$ ipython --no-banner

In [1]: import numpy as np

In [2]: np.set_printoptions(suppress=True, linewidth=100)

In [3]: J = np.vander(np.arange(4) - 2, 3, increasing=True)

In [4]: J
Out[4]: 
array([[ 1, -2,  4],
       [ 1, -1,  1],
       [ 1,  0,  0],
       [ 1,  1,  1]])

In [5]: T = np.stack([J, 4 * J, J[::-1]])

In [6]: np.linalg.matrix_rank(T)
Out[6]: array([3, 3, 3])

In [7]: T.shape
Out[7]: (3, 4, 3)

In [8]: np.linalg.matrix_rank(T.reshape(3, -1))
Out[8]: np.int64(2)

In [9]: round(float(np.linalg.norm(J, 1)), 2), round(float(np.linalg.norm(J, np.inf)), 2)
Out[9]: (6.0, 7.0)

In [10]: np.linalg.norm(J, axis=1).argmax()
Out[10]: np.int64(0)

In [11]: np.round(np.linalg.norm(J, 2), 2)
Out[11]: np.float64(4.9)

In [12]: proj = J @ np.linalg.solve(J.T @ J, J.T)

In [13]: np.round(proj @ J[:, 1], 2) + 0
Out[13]: array([-2., -1.,  0.,  1.])

In [14]: np.allclose(proj @ proj, proj)
Out[14]: True

In [15]: np.round((np.eye(4) - proj) @ J, 2) + 0
Out[15]: 
array([[0., 0., 0.],
       [0., 0., 0.],
       [0., 0., 0.],
       [0., 0., 0.]])

In [16]: np.linalg.matrix_rank(np.eye(4) - proj)
Out[16]: np.int64(1)

In [17]: W0 = np.loadtxt("mat.csv", delimiter=",")

In [18]: W0
Out[18]: 
array([[-1., -3.,  0.],
       [-3.,  2., -3.],
       [ 0., -3., -2.]])

In [19]: # symmetric, so the eigenvalues are real

In [20]: A2 = np.array([[0, 1], [0, -2], [-1, 0]])

In [21]: np.linalg.matrix_rank(W0 @ A2)
Out[21]: np.int64(2)

In [22]: np.einsum("ik,kj->ij", W0, A2)
Out[22]: 
array([[ 0.,  5.],
       [ 3., -7.],
       [ 2.,  6.]])

In [23]: A2.T @ W0.T
Out[23]: 
array([[ 0.,  3.,  2.],
       [ 5., -7.,  6.]])

In [24]: np.einsum("ik,kj->ji", W0, A2)
Out[24]: 
array([[ 0.,  3.,  2.],
       [ 5., -7.,  6.]])

In [25]: A2 @ W0
ValueError: matmul: Input operand 1 has a mismatch in its core dimension 0, with gufunc signature (n?,k),(k,m?)->(n?,m?) (size 3 is different from 2)


In [26]: evals, V = np.linalg.eig(W0)

In [27]: np.round(W0 @ V[:, 0] - evals[0] * V[:, 0], 2) + 0
Out[27]: array([0., 0., 0.])

In [28]: round(np.prod(evals), 2)
Out[28]: np.float64(31.0)

In [29]: np.round(np.sort(np.linalg.eigvals(W0.T)), 2)
Out[29]: array([-4.4 , -1.45,  4.85])

In [30]: [round(float(np.linalg.det(W0[:i, :i])), 2) + 0 for i in range(1, 4)]
Out[30]: [-1.0, -11.0, 31.0]

In [31]: mat = np.loadtxt("arr.csv", delimiter=",")

In [32]: mat
Out[32]: 
array([[-15., -27.,  51.,  33.],
       [  4., -12.,   8.,  -4.],
       [ -7., -19.,  31.,  17.]])

In [33]: # rows and columns are dependent

In [34]: A2 = np.c_[J[:, :2] @ np.array([[3, 1], [3, 0]]), np.array([-3, 2, 0, -3])]

In [35]: A2
Out[35]: 
array([[-3,  1, -3],
       [ 0,  1,  2],
       [ 3,  1,  0],
       [ 6,  1, -3]])

In [36]: np.round(np.linalg.lstsq(J, A2[:, 0])[0], 2) + 0
Out[36]: array([3., 3., 0.])

In [37]: np.round(np.linalg.norm(A2 - J @ np.linalg.lstsq(J, A2)[0], axis=0), 2) + 0
Out[37]: array([0.  , 0.  , 1.34])

In [38]: np.linalg.matrix_rank(A2)
Out[38]: np.int64(3)

In [39]: np.linalg.matrix_rank(mat, rtol=0.1)
Out[39]: np.int64(2)

In [40]: np.argsort(-np.linalg.norm(mat, axis=0).round(6), kind="stable")[:3]
Out[40]: array([2, 3, 1])

In [41]: u = np.array([6, -7])

In [42]: np.convolve(mat[2], u)
Out[42]: array([ -42.,  -65.,  319., -115., -119.])

In [43]: np.correlate(mat[2], mat[1], "full")
Out[43]: array([  28.,   20., -192.,  380., -312.,  -80.,   68.])

In [44]: U, sig, Vt = np.linalg.svd(mat)

In [45]: sig.round(2) + 0
Out[45]: array([79.75, 13.55,  0.  ])

In [46]: A2 = U[:, :2] @ np.diag(sig[:2]) @ Vt[:2]

In [47]: round(float(np.linalg.norm(mat - A2) / np.linalg.norm(mat)), 2)
Out[47]: 0.0

In [48]: A2.round(2)
Out[48]: 
array([[-15., -27.,  51.,  33.],
       [  4., -12.,   8.,  -4.],
       [ -7., -19.,  31.,  17.]])

In [49]: feats = np.load("layer0.npy")

In [50]: feats
Out[50]: 
array([[0, 0, 0, 1],
       [0, 0, 1, 0],
       [0, 1, 0, 0],
       [1, 0, 0, 0]])

In [51]: # row-stochastic, so 1 is an eigenvalue

In [52]: x0 = np.array([9, 5, -6, 3])

In [53]: y = feats @ x0

In [54]: y
Out[54]: array([ 3, -6,  5,  9])

In [55]: np.round(np.linalg.solve(feats, feats[:, 0]), 2)
Out[55]: array([1., 0., 0., 0.])

In [56]: np.linalg.solve(feats, y[:-1])
ValueError: solve1: Input operand 1 has a mismatch in its core dimension 0, with gufunc signature (m,m),(m)->(m) (size 3 is different from 4)


In [57]: np.round(np.linalg.solve(feats.T, feats[3]), 2)
Out[57]: array([0., 0., 0., 1.])

In [58]: np.argwhere(np.triu(feats))
Out[58]: 
array([[0, 3],
       [1, 2]])

In [59]: feats @ feats
Out[59]: 
array([[1, 0, 0, 0],
       [0, 1, 0, 0],
       [0, 0, 1, 0],
       [0, 0, 0, 1]])

In [60]: feats.sum(axis=0)
Out[60]: array([1, 1, 1, 1])

In [61]: low = np.diag(feats.sum(axis=1)) - feats

In [62]: np.round(np.linalg.eigvalsh(low), 2)
Out[62]: array([0., 0., 2., 2.])

In [63]: low @ np.ones(4)
Out[63]: array([0., 0., 0., 0.])

In [64]: np.linalg.matrix_rank(low)
Out[64]: np.int64(2)

In [65]: round(np.linalg.det(low[1:, 1:]))
Out[65]: 0

In [66]: Q = feats.astype(float).copy()

In [67]: for j in range(4):
    ...:     Q[:, j] -= Q[:, :j] @ (Q[:, :j].T @ Q[:, j])
    ...:     Q[:, j] /= np.linalg.norm(Q[:, j])
    ...: 

In [68]: Q.T @ feats
Out[68]: 
array([[1., 0., 0., 0.],
       [0., 1., 0., 0.],
       [0., 0., 1., 0.],
       [0., 0., 0., 1.]])

In [69]: x0 = np.array([8, 1, 9, 7])

In [70]: y = feats @ x0

In [71]: coef, lr = np.zeros(4), 1 / np.linalg.norm(feats, 2) ** 2

In [72]: for i in range(8):
    ...:     coef -= lr * feats.T @ (feats @ coef - y)
    ...:     if i % 2 == 0: print(i, round(np.linalg.norm(feats @ coef - y), 2))
    ...: 
0 0.0
2 0.0
4 0.0
6 0.0

In [73]: coef
Out[73]: array([8., 1., 9., 7.])

In [74]: data = np.array([[28.0, 11.36, 3.77],
    ...:     [6.74, -0.19, 14.6],
    ...:     [19.89, 0.91, -16.67],
    ...:     [4.47, -4.52, -13.9],
    ...:     [-10.56, 5.11, -6.14],
    ...:     [13.82, -10.71, 25.6],
    ...:     [2.81, -2.16, 14.56],
    ...:     [3.5, 5.44, 15.05],
    ...:     [-1.49, -8.85, -27.95],
    ...:     [20.43, 2.88, 23.91],
    ...:     [-2.85, 5.25, -8.13]])

In [75]: data
Out[75]: 
array([[ 28.  ,  11.36,   3.77],
       [  6.74,  -0.19,  14.6 ],
       [ 19.89,   0.91, -16.67],
       [  4.47,  -4.52, -13.9 ],
       [-10.56,   5.11,  -6.14],
       [ 13.82, -10.71,  25.6 ],
       [  2.81,  -2.16,  14.56],
       [  3.5 ,   5.44,  15.05],
       [ -1.49,  -8.85, -27.95],
       [ 20.43,   2.88,  23.91],
       [ -2.85,   5.25,  -8.13]])

In [76]: x0 = np.array([1, 2, 1])

In [77]: y = data @ x0

In [78]: np.linalg.solve(data, y)
LinAlgError: Last 2 dimensions of the array must be square


In [79]: np.round(np.linalg.solve(data.T @ data, data.T @ y), 2)
Out[79]: array([1., 2., 1.])

In [80]: y.round(2)
Out[80]: array([ 54.49,  20.96,   5.04, -18.47,  -6.48,  18.  ,  13.05,  29.43, -47.14,  50.1 ,  -0.48])

In [81]: np.round(np.linalg.lstsq(data, y)[0], 2)
Out[81]: array([1., 2., 1.])

In [82]: rng = np.random.default_rng(69680)

In [83]: y = y + 0.3 * rng.normal(size=11)

In [84]: y.round(2)
Out[84]: array([ 54.59,  21.18,   5.4 , -18.72,  -6.45,  18.19,  12.58,  29.47, -47.62,  50.27,  -0.37])

In [85]: coef, *_ = np.linalg.lstsq(data, y)

In [86]: np.round(np.linalg.norm(y - data @ coef), 2)
Out[86]: np.float64(0.74)

In [87]: coef.round()
Out[87]: array([1., 2., 1.])

In [88]: F = np.loadtxt("data.csv", delimiter=",")

In [89]: F
Out[89]: 
array([[ 1., -1.,  1., -1.],
       [ 1.,  0.,  0.,  0.],
       [ 1.,  1.,  1.,  1.],
       [ 1.,  2.,  4.,  8.]])

In [90]: round(float(np.linalg.det(F)), 2)
Out[90]: 12.0

In [91]: assert F == F.T
ValueError: The truth value of an array with more than one element is ambiguous. Use a.any() or a.all()


In [92]: np.round(np.sort(np.abs(np.linalg.eigvals(F))), 2)
Out[92]: array([0.85, 0.85, 2.  , 8.33])

In [93]: u = np.array([-2, -2, 0, 2])

In [94]: A2 = F + np.outer(u, np.eye(4)[0])

In [95]: A2
Out[95]: 
array([[-1., -1.,  1., -1.],
       [-1.,  0.,  0.,  0.],
       [ 1.,  1.,  1.,  1.],
       [ 3.,  2.,  4.,  8.]])

In [96]: A2.inv()
AttributeError: 'numpy.ndarray' object has no attribute 'inv'


In [97]: (A2 + A2.T) / 2
Out[97]: 
array([[-1. , -1. ,  1. ,  1. ],
       [-1. ,  0. ,  0.5,  1. ],
       [ 1. ,  0.5,  1. ,  2.5],
       [ 1. ,  1. ,  2.5,  8. ]])

In [98]: (A2 - A2.T) / 2
Out[98]: 
array([[ 0. ,  0. ,  0. , -2. ],
       [ 0. ,  0. , -0.5, -1. ],
       [ 0. ,  0.5,  0. , -1.5],
       [ 2. ,  1. ,  1.5,  0. ]])

In [99]: np.round(np.sort(np.abs(np.linalg.eigvals(A2))), 2)
Out[99]: array([0.9 , 0.9 , 1.8 , 8.24])

In [100]: assert A2 == A2.T
ValueError: The truth value of an array with more than one element is ambiguous. Use a.any() or a.all()


In [101]: np.round(np.linalg.matrix_power(A2, 2), 2)
Out[101]: 
array([[ 0.,  0., -4., -6.],
       [ 1.,  1., -1.,  1.],
       [ 2.,  2.,  6.,  8.],
       [23., 17., 39., 65.]])

In [102]: round(np.linalg.det(A2), 2)
Out[102]: np.float64(-12.0)

In [103]: np.trace(A2)
Out[103]: np.float64(8.0)

In [104]: np.allclose(A2 @ A2.T, A2.T @ A2)
Out[104]: False

In [105]: A2 @ A2
Out[105]: 
array([[ 0.,  0., -4., -6.],
       [ 1.,  1., -1.,  1.],
       [ 2.,  2.,  6.,  8.],
       [23., 17., 39., 65.]])
